$ python3 -q
>>> import numpy as np
>>> from numpy import linalg as LA
>>> np.set_printoptions(suppress=True, linewidth=100)
>>> A = np.array([[3, 1, 1, 0, -2, -2],
...     [1, 2, 0, -1, -2, 1],
...     [-1, -3, 0, -2, 2, -2],
...     [-2, 3, 0, -1, 2, -1],
...     [-1, -1, -2, 0, -1, 2],
...     [0, -2, 0, -1, 1, -3],
...     [2, -1, 3, -2, 3, -3],
...     [2, 3, 2, 3, -3, -1],
...     [-1, 0, 0, 0, 0, -2],
...     [-3, -2, -3, -2, 3, -2]])
>>> A[8] = A[1]
>>> A
array([[ 3,  1,  1,  0, -2, -2],
       [ 1,  2,  0, -1, -2,  1],
       [-1, -3,  0, -2,  2, -2],
       [-2,  3,  0, -1,  2, -1],
       [-1, -1, -2,  0, -1,  2],
       [ 0, -2,  0, -1,  1, -3],
       [ 2, -1,  3, -2,  3, -3],
       [ 2,  3,  2,  3, -3, -1],
       [ 1,  2,  0, -1, -2,  1],
       [-3, -2, -3, -2,  3, -2]])
>>> M2 = np.c_[A[:, :1] @ np.array([[-1]]), np.array([-1, -2, -1, 1, 2, 0, 1, 2, -2, 0])]
>>> M2
array([[-3, -1],
       [-1, -2],
       [ 1, -1],
       [ 2,  1],
       [ 1,  2],
       [ 0,  0],
       [-2,  1],
       [-2,  2],
       [-1, -2],
       [ 3,  0]])
>>> LA.matrix_rank(np.c_[A, M2])
np.int64(7)
>>> print(LA.matrix_rank(M2))
2
>>> np.round(LA.norm(LA.qr(A)[0].T @ M2, axis=0) ** 2 / ((M2 ** 2).sum(axis=0) + 1e-12), 2)
array([1.  , 0.53])
>>> mat = np.load("run0.npy")
>>> mat
array([[  9.,  -1.,  -3.,  -2.],
       [-20.,   5.,  12.,   8.],
       [ 20.,  -1.,  -8.,  -8.],
       [-10.,  -1.,   6.,   8.]])
>>> [round(float(x), 2) for x in LA.svd(mat, compute_uv=False)[:3]]
[37.7, 4.86, 3.6]
>>> f = np.array([1, 2, 0])
>>> np.polyval(f, mat[1])
array([360.,  35., 168.,  80.])
>>> print(np.correlate(mat[1], mat[0], "full"))
[  40.   50.  -19. -237.    9.  100.   72.]
>>> f = np.array([1, 1, 2, 0, 2]) + 0.5
>>> W0 = np.outer(f, f) / (f @ f)
>>> print(W0.round(2))
[[0.13 0.13 0.22 0.04 0.22]
 [0.13 0.13 0.22 0.04 0.22]
 [0.22 0.22 0.36 0.07 0.36]
 [0.04 0.04 0.07 0.01 0.07]
 [0.22 0.22 0.36 0.07 0.36]]
>>> w, vecs = LA.eigh(W0)
>>> np.round(LA.eigvalsh(W0 @ W0), 2) + 0
array([0., 0., 0., 0., 1.])
>>> w.sum(), np.trace(W0)
(np.float64(1.0), np.float64(1.0))
>>> np.unique(w.round(6) + 0, return_counts=True)[1]
array([4, 1])
>>> np.round(LA.svd(W0, compute_uv=False), 2) + 0
array([1., 0., 0., 0., 0.])
>>> np.round(vecs.T @ vecs, 2) + 0
array([[1., 0., 0., 0., 0.],
       [0., 1., 0., 0., 0.],
       [0., 0., 1., 0., 0.],
       [0., 0., 0., 1., 0.],
       [0., 0., 0., 0., 1.]])
>>> print(np.round(vecs @ np.diag(w) @ vecs.T, 2))
[[0.13 0.13 0.22 0.04 0.22]
 [0.13 0.13 0.22 0.04 0.22]
 [0.22 0.22 0.36 0.07 0.36]
 [0.04 0.04 0.07 0.01 0.07]
 [0.22 0.22 0.36 0.07 0.36]]
>>> np.round(LA.eigvalsh(W0 + 3 * np.eye(5)), 2)
array([3., 3., 3., 3., 4.])
>>> w.round(2) + 0
array([0., 0., 0., 0., 1.])
>>> (w > 1e-8).sum(), (w < -1e-8).sum()
(np.int64(1), np.int64(0))
>>> rank = LA.matrix_rank(W0)
>>> rank
np.int64(1)
>>> ns = LA.svd(W0)[2][rank:].T
>>> LA.matrix_rank(W0.T @ W0), LA.matrix_rank(W0 @ W0.T)
(np.int64(1), np.int64(1))
>>> left, sv, VT = LA.svd(W0)
>>> vecs = VT[:(sv > 1e-8).sum()]
>>> rng = np.random.default_rng(62)
>>> x0 = W0[3] + -1 * W0[4] + rng.integers(2) * np.eye(5)[2]
>>> x0.round(2)
array([-0.17, -0.17, -0.29, -0.06, -0.29])
>>> LA.matrix_rank(np.vstack([W0, x0]))
np.int64(1)
>>> np.allclose(vecs.T @ vecs @ x0, x0)
True
>>> round(float(LA.norm(x0 - vecs.T @ vecs @ x0)), 2)
0.0
>>> E = np.load("case9.npy")
>>> E.round(2)
array([[0.5 , 0.  , 0.  , 0.  , 0.5 , 0.  ],
       [0.  , 0.5 , 0.  , 0.  , 0.  , 0.5 ],
       [0.  , 0.  , 1.  , 0.  , 0.  , 0.  ],
       [0.25, 0.  , 0.25, 0.25, 0.  , 0.25],
       [0.  , 0.25, 0.25, 0.  , 0.5 , 0.  ],
       [0.33, 0.  , 0.  , 0.  , 0.33, 0.33]])
>>> x0 = np.array([2, 3, -1, -2, 3, 2])
>>> E @ np.ones(6)
array([1., 1., 1., 1., 1., 1.])
>>> np.sign((E @ x0).round(6))
array([ 1.,  1., -1.,  1.,  1.,  1.])
>>> print(np.round(E * x0, 2))
[[ 1.    0.   -0.   -0.    1.5   0.  ]
 [ 0.    1.5  -0.   -0.    0.    1.  ]
 [ 0.    0.   -1.   -0.    0.    0.  ]
 [ 0.5   0.   -0.25 -0.5   0.    0.5 ]
 [ 0.    0.75 -0.25 -0.    1.5   0.  ]
 [ 0.67  0.   -0.   -0.    1.    0.67]]
>>> LA.norm(E @ x0) <= LA.norm(E, 2) * LA.norm(x0) + 1e-9
np.True_
>>> (E @ x0).argmax()
np.int64(0)
>>> arr = np.load("sample15.npy")
>>> arr
array([[ 1,  1, -1, -1,  1,  1, -1, -1],
       [ 1, -1, -1,  1,  1, -1, -1,  1],
       [ 1, -1,  1, -1, -1,  1, -1,  1],
       [ 1, -1, -1,  1, -1,  1,  1, -1],
       [ 1,  1,  1,  1, -1, -1, -1, -1],
       [ 1, -1,  1, -1,  1, -1,  1, -1]])
>>> arr[0] @ arr[3]
np.int64(0)
>>> def softmax(z):
...     e = np.exp(z - z.max(axis=-1, keepdims=True))
...     return e / e.sum(axis=-1, keepdims=True)
... 
>>> np.round(softmax(arr).sum(axis=1), 2)
array([1., 1., 1., 1., 1., 1.])
>>> S = arr @ arr.T / np.sqrt(8)
>>> np.round(softmax(S), 2)
array([[0.77, 0.05, 0.05, 0.05, 0.05, 0.05],
       [0.05, 0.77, 0.05, 0.05, 0.05, 0.05],
       [0.05, 0.05, 0.77, 0.05, 0.05, 0.05],
       [0.05, 0.05, 0.05, 0.77, 0.05, 0.05],
       [0.05, 0.05, 0.05, 0.05, 0.77, 0.05],
       [0.05, 0.05, 0.05, 0.05, 0.05, 0.77]])
>>> w1 = np.array([[0, 4], [4, 0], [4, 4], [1, 2], [1, 3], [3, 3], [2, 1], [5, 3]])
>>> c = np.array([2, 0])
>>> act = np.maximum(arr @ w1 + c, 0)
>>> act
array([[0, 0],
       [0, 4],
       [6, 8],
       [0, 0],
       [0, 0],
       [0, 4]])
>>> np.round((act > 0).mean(axis=0), 2)
array([0.17, 0.5 ])
>>> C = np.array([[0, 0, 2], [2, 0, 0]])
>>> (act @ C).round(6).argmax(axis=1)
array([0, 0, 0, 0, 0, 0])
>>> act @ C
array([[ 0,  0,  0],
       [ 8,  0,  0],
       [16,  0, 12],
       [ 0,  0,  0],
       [ 0,  0,  0],
       [ 8,  0,  0]])
